% python3 -q
>>> import numpy as np
>>> import numpy.linalg as la
>>> np.set_printoptions(precision=4, suppress=True, linewidth=160)
>>> feats = np.loadtxt("a.csv", delimiter=",")
>>> feats
array([[16., 24., 20.],
       [24., 36., 30.],
       [20., 30., 25.]])
>>> # symmetric
>>> vals, V = la.eigh(feats)
>>> x0 = np.array([3, 1, 0])
>>> (np.sign(V[:, -1].round(6)) == np.sign(V[0, -1].round(6))).astype(int)
array([1, 1, 1])
>>> x0 @ feats @ x0 / (x0 @ x0), round(float(vals[0]), 4), vals[-1]
(np.float64(32.4), -0.0, np.float64(77.0))
>>> x0 = np.array([0, 0, 0])
>>> feats @ np.eye(3)[1]
array([24., 36., 30.])
>>> feats * x0
array([[0., 0., 0.],
       [0., 0., 0.],
       [0., 0., 0.]])
>>> feats @ x0
array([0., 0., 0.])
>>> (feats @ x0).argmax()
np.int64(0)
>>> U, sigma, vt = la.svd(feats, full_matrices=False)
>>> np.cumsum(sigma ** 2) / np.sum(sigma ** 2)
array([1., 1., 1.])
>>> np.round(sigma / sigma[0], 4) + 0
array([1., 0., 0.])
>>> np.abs(U[:, 0]).round(6).argmax()
np.int64(1)
>>> np.round(vt @ vt.T, 4) + 0
array([[1., 0., 0.],
       [0., 1., 0.],
       [0., 0., 1.]])
>>> np.round(U.T @ U, 4) + 0
array([[1., 0., 0.],
       [0., 1., 0.],
       [0., 0., 1.]])
>>> np.round(U.T @ feats @ vt.T, 4) + 0
array([[77.,  0.,  0.],
       [ 0.,  0.,  0.],
       [ 0.,  0.,  0.]])
>>> np.allclose(U * sigma @ vt, feats)
True
>>> X = np.load("out11.npy")
>>> X
array([[ 90,  81, 104,  89],
       [ 81,  75,  89,  72],
       [104,  89, 132, 119],
       [ 89,  72, 119, 121]])
>>> # symmetric
>>> vals, V = la.eigh(X)
>>> x0 = np.array([-2, 0, 2, 3])
>>> np.abs(X).sum(axis=1).max(), round(float(np.abs(vals).max()), 4)
(np.int64(444), 387.4843)
>>> V * np.maximum(vals, 0) @ V.T
array([[ 90.,  81., 104.,  89.],
       [ 81.,  75.,  89.,  72.],
       [104.,  89., 132., 119.],
       [ 89.,  72., 119., 121.]])
>>> x0 @ X @ x0
np.int64(1505)
>>> V * np.abs(vals) @ V.T
array([[ 90.,  81., 104.,  89.],
       [ 81.,  75.,  89.,  72.],
       [104.,  89., 132., 119.],
       [ 89.,  72., 119., 121.]])
>>> round(float(x0 @ X @ x0 / (x0 @ x0)), 4), round(vals[0], 4), round(vals[-1], 4)
(88.5294, np.float64(0.0033), np.float64(387.4843))
>>> rng = np.random.default_rng(610)
>>> z = rng.permutation(4)
>>> z
array([3, 2, 0, 1])
>>> out = X[z][:, z]
>>> np.diag(out)
array([121, 132,  90,  75])
>>> out
array([[121, 119,  89,  72],
       [119, 132, 104,  89],
       [ 89, 104,  90,  81],
       [ 72,  89,  81,  75]])
>>> np.allclose(out, X)
False
>>> np.allclose(X @ X.T, X.T @ X)
True
>>> assert X == X.T
Traceback (most recent call last):
  File "<python-input-41>", line 1, in <module>
    assert X == X.T
           ^^^^^^^^
ValueError: The truth value of an array with more than one element is ambiguous. Use a.any() or a.all()
>>> vals, V = la.eigvalsh(X)
Traceback (most recent call last):
  File "<python-input-42>", line 1, in <module>
    vals, V = la.eigvalsh(X)
    ^^^^^^^
ValueError: too many values to unpack (expected 2)
>>> vals, V = la.eigh(X)
>>> np.abs(V[:, -1]).round(6).argmax()
np.int64(2)
>>> np.unique(vals.round(6) + 0, return_counts=True)[1]
array([1, 1, 1, 1])
>>> la.eigvalsh(X + -2 * np.eye(4))
array([ -1.9967,   0.8378,  25.6747, 385.4843])
>>> np.round(V.T @ V, 4) + 0
array([[1., 0., 0., 0.],
       [0., 1., 0., 0.],
       [0., 0., 1., 0.],
       [0., 0., 0., 1.]])
>>> la.svd(X, compute_uv=False)
array([387.4843,  27.6747,   2.8378,   0.0033])
>>> vals
array([  0.0033,   2.8378,  27.6747, 387.4843])
>>> la.cond(X) > 100
np.True_
>>> np.round(la.norm(X, 2) / la.norm(X), 4)
np.float64(0.9974)
>>> la.matrix_rank(X, rtol=0.1)
np.int64(1)
>>> m1 = np.load("mat.npy")
>>> m1
array([[-1.3075,  0.3153,  0.912 , -0.7467],
       [ 0.3153, -1.5154, -0.0962, -0.4699],
       [ 0.912 , -0.0962, -0.0317, -0.7885],
       [-0.7467, -0.4699, -0.7885, -1.1454]])
>>> # symmetric
>>> vals, V = la.eigh(m1)
>>> np.abs(V[:, -1])
array([0.4611, 0.1153, 0.7493, 0.4611])
>>> la.svd(m1, compute_uv=False)
array([2., 2., 1., 1.])
>>> np.unique(vals.round(6) + 0, return_counts=True)[1]
array([1, 1, 1, 1])
>>> vals
array([-2., -2., -1.,  1.])
>>> vals.sum(), np.trace(m1)
(np.float64(-4.0), np.float64(-4.0))
>>> np.abs(V[:, -1]).round(6).argmax()
np.int64(2)
>>> la.eigvalsh(m1 @ m1)
array([1.    , 1.0001, 3.9998, 4.0001])
>>> np.round(V.T @ V, 4) + 0
array([[1., 0., 0., 0.],
       [0., 1., 0., 0.],
       [0., 0., 1., 0.],
       [0., 0., 0., 1.]])
>>> np.round(V.T @ m1 @ V, 4) + 0
array([[-2.,  0.,  0.,  0.],
       [ 0., -2.,  0.,  0.],
       [ 0.,  0., -1.,  0.],
       [ 0.,  0.,  0.,  1.]])
>>> out = np.array([[0, 2, -1], [1, 1, 1]])
>>> cent = np.kron(out, m1)
>>> cent
array([[-0.    ,  0.    ,  0.    , -0.    , -2.615 ,  0.6306,  1.824 , -1.4934,  1.3075, -0.3153, -0.912 ,  0.7467],
       [ 0.    , -0.    , -0.    , -0.    ,  0.6306, -3.0308, -0.1924, -0.9398, -0.3153,  1.5154,  0.0962,  0.4699],
       [ 0.    , -0.    , -0.    , -0.    ,  1.824 , -0.1924, -0.0634, -1.577 , -0.912 ,  0.0962,  0.0317,  0.7885],
       [-0.    , -0.    , -0.    , -0.    , -1.4934, -0.9398, -1.577 , -2.2908,  0.7467,  0.4699,  0.7885,  1.1454],
       [-1.3075,  0.3153,  0.912 , -0.7467, -1.3075,  0.3153,  0.912 , -0.7467, -1.3075,  0.3153,  0.912 , -0.7467],
       [ 0.3153, -1.5154, -0.0962, -0.4699,  0.3153, -1.5154, -0.0962, -0.4699,  0.3153, -1.5154, -0.0962, -0.4699],
       [ 0.912 , -0.0962, -0.0317, -0.7885,  0.912 , -0.0962, -0.0317, -0.7885,  0.912 , -0.0962, -0.0317, -0.7885],
       [-0.7467, -0.4699, -0.7885, -1.1454, -0.7467, -0.4699, -0.7885, -1.1454, -0.7467, -0.4699, -0.7885, -1.1454]])
>>> round(la.norm(cent, 2), 4), round(float(la.norm(out, 2) * la.norm(m1, 2)), 4)
(np.float64(4.6537), 4.6537)
>>> la.matrix_rank(cent)
np.int64(8)
>>> np.round(np.einsum("ij,ji->", m1, m1), 4)
np.float64(10.0)
>>> np.round(la.det(m1.T), 4)
np.float64(-4.0001)
>>> np.poly(m1)
array([ 1.    ,  4.    ,  3.    , -4.    , -4.0001])
>>> vals, V = la.eig(m1)
>>> vals
array([ 1., -1., -2., -2.])
>>> np.sort(la.eigvals(la.inv(m1)))
array([-1. , -0.5, -0.5,  1. ])
>>> np.sort(la.eigvals(m1.T))
array([-2., -2., -1.,  1.])
>>> np.sort(la.eigvals(m1 @ m1))
array([1.    , 1.0001, 3.9998, 4.0001])
>>> np.round(m1 @ V[:, 0] - vals[0] * V[:, 0], 4) + 0
array([0., 0., 0., 0.])
